$ python -q
>>> import numpy as np
>>> np.set_printoptions(precision=2, suppress=True, linewidth=200, sign=" ")
>>> def tidy(a):
...     return np.round(a, 2) + 0
... 
>>> W0 = np.array([[-3, 2, -5], [-3, -4, 9], [-1, 0, -6]])
>>> print(W0)
[[-3  2 -5]
 [-3 -4  9]
 [-1  0 -6]]
>>> x0 = np.array([4, 0, 3])
>>> print(W0 @ x0)
[-27  15 -22]
>>> print(W0 * x0)
[[-12   0 -15]
 [-12   0  27]
 [ -4   0 -18]]
>>> print(np.sign((W0 @ x0).round(6)))
[-1  1 -1]
>>> print(W0 @ np.ones(3))
[-6.  2. -7.]
>>> O = W0.astype(float).copy()
>>> for j in range(3):
...     O[:, j] -= O[:, :j] @ (O[:, :j].T @ O[:, j])
...     O[:, j] /= np.linalg.norm(O[:, j])
... 
>>> print(tidy(O))
[[-0.69  0.69  0.22]
 [-0.69 -0.72  0.11]
 [-0.23  0.07 -0.97]]
>>> print(tidy(O.T @ W0))
[[  4.36   1.38  -1.38]
 [  0.     4.26 -10.37]
 [  0.     0.     5.72]]
>>> print(tidy(O.T @ O))
[[ 1.  0.  0.]
 [ 0.  1.  0.]
 [ 0.  0.  1.]]
>>> x0 = np.array([-1, 2, -2])
>>> y = O @ x0
>>> coef, lr = np.zeros(3), 1 / np.linalg.norm(O, 2) ** 2
>>> for i in range(20):
...     coef -= lr * O.T @ (O @ coef - y)
...     if i % 5 == 0: print(i, round(np.linalg.norm(O @ coef - y), 2))
... 
0 0.0
5 0.0
10 0.0
15 0.0
>>> print(coef)
[-1.  2. -2.]
>>> print(tidy(np.linalg.cond(O)))
1.0
>>> r0, g = W0[1], W0[2]
>>> print(r0 @ g)
-51
>>> p = (r0 @ g) / (r0 @ r0) * r0
>>> print(np.outer(r0, g))
[[  3   0  18]
 [  4   0  24]
 [ -9   0 -54]]
>>> print(tidy((g - p) @ r0))
0.0
>>> print(tidy(p))
[ 1.44  1.92 -4.33]
>>> print(np.linalg.matrix_rank(np.outer(r0, g)))
1
>>> B = np.linalg.inv(W0)
>>> print(np.allclose(B, W0.T))
False
>>> print(tidy(np.linalg.inv(B)))
[[-3.  2. -5.]
 [-3. -4.  9.]
 [-1.  0. -6.]]
>>> print(tidy(np.linalg.slogdet(W0)[0]))
-1.0
>>> rng = np.random.default_rng(427269)
>>> z = rng.integers(0, 2, 4)
>>> F = np.triu((z[:, None] == z) & (rng.random((4, 4)) < 0.8), 1).astype(int)
>>> F += F.T
>>> print(F)
[[ 0  1  0  1]
 [ 1  0  0  1]
 [ 0  0  0  0]
 [ 1  1  0  0]]
>>> print(F[3] @ F[0])
1
>>> print(tidy(np.linalg.norm(F[3], 1)), tidy(np.linalg.norm(F[3], np.inf)))
2.0 1.0
>>> print(tidy(np.linalg.norm(F, axis=1)))
[ 1.41  1.41  0.    1.41]
>>> data = np.load("case8.npy")
>>> print(data)
[[  4.82  19.05   3.74]
 [-19.16  -2.91   4.94]
 [ -1.15  14.81 -13.39]
 [ 16.15  10.84   4.64]
 [ -9.21 -15.8    8.09]
 [ 16.12   9.21   7.45]
 [ -0.38  19.06  -6.04]
 [-17.43   2.11   9.58]
 [  7.42  17.68   5.69]
 [-19.84   1.94   1.63]
 [ 17.59  -1.18   9.44]
 [  2.52   2.51  19.68]
 [-13.96   1.14  14.28]
 [  9.92  12.15 -12.41]
 [  1.05 -17.62  -9.4 ]
 [  3.26  12.7  -15.1 ]
 [-14.77  -0.88  13.46]
 [  1.42   9.11  17.75]
 [  8.45 -14.33  11.1 ]
 [ -9.17  11.61 -13.46]
 [-12.57  -5.06  14.71]
 [ 10.33   4.08  16.63]
 [  9.79 -17.33   1.98]]
>>> Xc = (data - data.mean(axis=0)) / data.std(axis=0)
>>> print(np.argwhere(np.abs(Xc) > 2))
[]
>>> coef = np.linalg.lstsq(np.delete(Xc, 2, axis=1), Xc[:, 2])[0]
>>> print(np.abs(coef).argmax())
1
>>> print(tidy(coef))
[-0.01 -0.28]
>>> print(tidy(1 - np.var(Xc[:, 2] - np.delete(Xc, 2, axis=1) @ coef)))
0.08
>>> hat = data @ np.linalg.solve(data.T @ data, data.T)
>>> print(np.linalg.matrix_rank(np.eye(23) - hat))
20
>>> print(tidy(hat @ data[:, 0]))
[  4.82 -19.16  -1.15  16.15  -9.21  16.12  -0.38 -17.43   7.42 -19.84  17.59   2.52 -13.96   9.92   1.05   3.26 -14.77   1.42   8.45  -9.17 -12.57  10.33   9.79]
>>> print(tidy(np.linalg.eigvalsh(hat)))
[ 0.  0.  0.  0.  0.  0.  0.  0.  0.  0.  0.  0.  0.  0.  0.  0.  0.  0.  0.  0.  1.  1.  1.]
>>> print(tidy(np.trace(hat)))
3.0
>>> print(tidy(np.diag(hat)))
[ 0.13  0.12  0.12  0.12  0.1   0.13  0.12  0.13  0.13  0.14  0.14  0.14  0.13  0.1   0.15  0.11  0.13  0.15  0.13  0.13  0.12  0.14  0.15]
>>> z = data[:, 1] > np.median(data[:, 1])
>>> r0 = data[z].mean(axis=0) - data[~z].mean(axis=0)
>>> print(np.argsort(-np.abs(r0).round(6), kind="stable"))
[ 1  0  2]
>>> print(z.astype(int))
[ 1  0  1  1  0  1  1  0  1  0  0  0  0  1  0  1  0  1  0  1  0  1  0]
>>> print(tidy((((data - data.mean(axis=0)) @ r0 > 0) == z).mean()))
0.96
>>> print(((data - data.mean(axis=0)) @ r0 > 0).astype(int))
[ 1  0  1  1  0  1  1  0  1  0  1  0  0  1  0  1  0  1  0  1  0  1  0]
>>> feats = np.array([[4, -2, 3], [5, -4, 0], [-4, 1, 0], [-2, -4, 2]])
>>> feats[0] = feats[1]
>>> print(feats)
[[ 5 -4  0]
 [ 5 -4  0]
 [-4  1  0]
 [-2 -4  2]]
>>> x0 = np.array([2, 2, 0])
>>> y = feats @ x0
>>> print(y)
[  2   2  -6 -12]
>>> try:
...     np.linalg.solve(feats, y)
... except np.linalg.LinAlgError as e:
...     print(repr(e))
... 
LinAlgError('Last 2 dimensions of the array must be square')
>>> y = y + 0.1 * rng.normal(size=4)
>>> print(tidy(y))
[  1.92   1.95  -5.96 -12.04]
>>> coef, *_ = np.linalg.lstsq(feats, y)
>>> print(coef.round())
[ 2.  2. -0.]
>>> x0 = np.array([1, 1, 1])
>>> h1 = np.maximum(feats @ x0, 0)
>>> print(np.maximum(feats @ x0, 0) - np.maximum(-feats @ x0, 0))
[ 1  1 -3 -4]
>>> print(np.flatnonzero(h1 > 1e-9))
[ 0  1]
>>> print(tidy(np.tanh(feats @ x0)))
[ 0.76  0.76 -1.   -1.  ]
>>> B = feats[0, 0] * feats[1:] - np.outer(feats[1:, 0], feats[0])
>>> print(B)
[[  0   0   0]
 [  0 -11   0]
 [  0 -28  10]]
>>> print(feats[:, 0] / feats[0, 0])
[ 1.   1.  -0.8 -0.4]
>>> print(tidy(np.abs(np.linalg.eigvals(B)).max()))
11.0
>>> B.inv()
Traceback (most recent call last):
  File "<python-input-80>", line 1, in <module>
    B.inv()
    ^^^^^
AttributeError: 'numpy.ndarray' object has no attribute 'inv'
>>> print(np.allclose(B, B.T))
False
>>> print((B + B.T) / 2)
[[  0.   0.   0.]
 [  0. -11. -14.]
 [  0. -14.  10.]]
>>> M = np.loadtxt("w.csv", delimiter=",")
>>> print(tidy(M))
[[-0.11  0.13 -0.78 -0.6 ]
 [ 0.23 -0.34 -0.61  0.68]
 [ 0.79 -0.46  0.11 -0.39]
 [ 0.56  0.81 -0.07  0.16]]
>>> z = rng.permutation(4)
>>> print(z)
[ 3  1  0  2]
>>> B = M[z][:, z]
>>> print(tidy(np.diag(B)))
[ 0.16 -0.34 -0.11  0.11]
>>> print(tidy(B))
[[ 0.16  0.81  0.56 -0.07]
 [ 0.68 -0.34  0.23 -0.61]
 [-0.6   0.13 -0.11 -0.78]
 [-0.39 -0.46  0.79  0.11]]
>>> print(tidy(np.trace(B)))
-0.18
>>> print(tidy(np.sort(np.abs(np.linalg.eigvals(M)))))
[ 1.  1.  1.  1.]
>>> print(tidy(np.trace(M)))
-0.18
>>> print(np.allclose(M @ M.T, M.T @ M))
True
>>> print(tidy((M + M.T) / 2))
[[-0.11  0.18  0.   -0.02]
 [ 0.18 -0.34 -0.53  0.74]
 [ 0.   -0.53  0.11 -0.23]
 [-0.02  0.74 -0.23  0.16]]
>>> print(tidy(M @ M))
[[-0.91 -0.18 -0.04  0.37]
 [-0.2   0.98 -0.08 -0.02]
 [-0.33 -0.11 -0.3  -0.89]
 [ 0.16 -0.04 -0.95  0.27]]
>>> print(tidy((M - M.T) / 2))
[[ 0.   -0.05 -0.79 -0.58]
 [ 0.05  0.   -0.07 -0.06]
 [ 0.79  0.07  0.   -0.16]
 [ 0.58  0.06  0.16  0.  ]]
>>> print(tidy(np.abs(np.linalg.eigvals(M)).max()))
1.0
>>> print(np.allclose(M, M.T))
False
>>> print(tidy(np.linalg.det(M)))
-1.0
>>> B = np.array([[0, -2, 1], [-3, 1, -2], [0, -1, 3], [0, 0, 2]])
>>> print(tidy(np.einsum("ik,kj->ij", M, B)))
[[-0.4   1.14 -3.92]
 [ 1.02 -0.18  0.44]
 [ 1.38 -2.15  1.25]
 [-2.43 -0.25 -0.93]]
>>> print(tidy(M @ B))
[[-0.4   1.14 -3.92]
 [ 1.02 -0.18  0.44]
 [ 1.38 -2.15  1.25]
 [-2.43 -0.25 -0.93]]
>>> print(tidy(np.einsum("ij->j", M)))
[ 1.46  0.14 -1.35 -0.15]
>>> B @ M
Traceback (most recent call last):
  File "<python-input-104>", line 1, in <module>
    B @ M
    ~~^~~
ValueError: matmul: Input operand 1 has a mismatch in its core dimension 0, with gufunc signature (n?,k),(k,m?)->(n?,m?) (size 4 is different from 3)
>>> print(tidy(np.einsum("ik,kj->ji", M, B)))
[[-0.4   1.02  1.38 -2.43]
 [ 1.14 -0.18 -2.15 -0.25]
 [-3.92  0.44  1.25 -0.93]]
>>> K = np.load("arr.npy")
>>> print(K)
[[ 1.94 -4.19]
 [-0.51 -2.19]
 [-1.82 -0.07]
 [ 1.24  0.33]]
>>> print(tidy(np.linalg.norm(K, 1)), tidy(np.linalg.norm(K, np.inf)))
6.78 6.13
>>> print(tidy(np.linalg.norm(K, axis=0)))
[ 2.98  4.74]
>>> print(np.linalg.norm(K, axis=1).argmax())
0
>>> print(tidy(np.linalg.norm(K, "nuc")))
7.51
>>> print(tidy(np.linalg.norm(K) ** 2 / np.linalg.norm(K, 2) ** 2))
1.25
>>> O, vecs = np.linalg.qr(K[:, :1])[0], np.linalg.qr(K[:, 1:])[0]
>>> sv = np.linalg.svd(O.T @ vecs, compute_uv=False)
>>> print(tidy(np.degrees(np.arccos(sv.clip(0, 1)))))
[ 62.7]
>>> print((sv > 0.9).sum())
0
>>> arr = np.loadtxt("data.csv", delimiter=",")
>>> print(arr)
[[ 0.  1.]
 [-1.  0.]]
>>> vals, vecs = np.linalg.eigh(F)
>>> x0 = np.array([3, 9, 9, 4])
>>> print(tidy(vecs * np.abs(vals) @ vecs.T))
[[ 1.33  0.33  0.    0.33]
 [ 0.33  1.33  0.    0.33]
 [ 0.    0.    0.    0.  ]
 [ 0.33  0.33  0.    1.33]]
>>> O, vecs = np.linalg.qr(M[:, :2])[0], np.linalg.qr(M[:, 2:])[0]
>>> sv = np.linalg.svd(O.T @ vecs, compute_uv=False)
>>> print(tidy(sv))
[ 0.  0.]
>>> print((sv > 0.9).sum())
0
>>> ang = np.radians(72)
>>> R = np.eye(2)
>>> R[1, 1] = R[0, 0] = np.cos(ang)
>>> R[1, 0], R[0, 1] = -np.sin(ang), np.sin(ang)
>>> print(tidy(R))
[[ 0.31  0.95]
 [-0.95  0.31]]
>>> B = arr @ R.T
>>> print(tidy(np.abs(B - arr).max(axis=0)))
[ 0.95  0.95]
>>> print(np.allclose(arr @ arr.T, B @ B.T))
True
>>> print(tidy(np.linalg.svd(arr, compute_uv=False)), tidy(np.linalg.svd(B, compute_uv=False)))
[ 1.  1.] [ 1.  1.]
>>> print(np.allclose(arr, arr.T))
False
>>> print(arr @ arr)
[[-1.  0.]
 [ 0. -1.]]
>>> np.linalg.determinant(arr)
Traceback (most recent call last):
  File "<python-input-137>", line 1, in <module>
    np.linalg.determinant(arr)
    ^^^^^^^^^^^^^^^^^^^^^
AttributeError: module 'numpy.linalg' has no attribute 'determinant'
>>> print(tidy(np.sort(np.abs(np.linalg.eigvals(arr)))))
[ 1.  1.]
>>> assert arr == arr.T
Traceback (most recent call last):
  File "<python-input-139>", line 1, in <module>
    assert arr == arr.T
           ^^^^^^^^^^^^
ValueError: The truth value of an array with more than one element is ambiguous. Use a.any() or a.all()
>>> print(tidy(np.linalg.det(arr)))
1.0
>>> print(tidy(np.linalg.matrix_power(arr, 3)))
[[ 0. -1.]
 [ 1.  0.]]
>>> print(np.allclose(arr @ arr.T, arr.T @ arr))
True
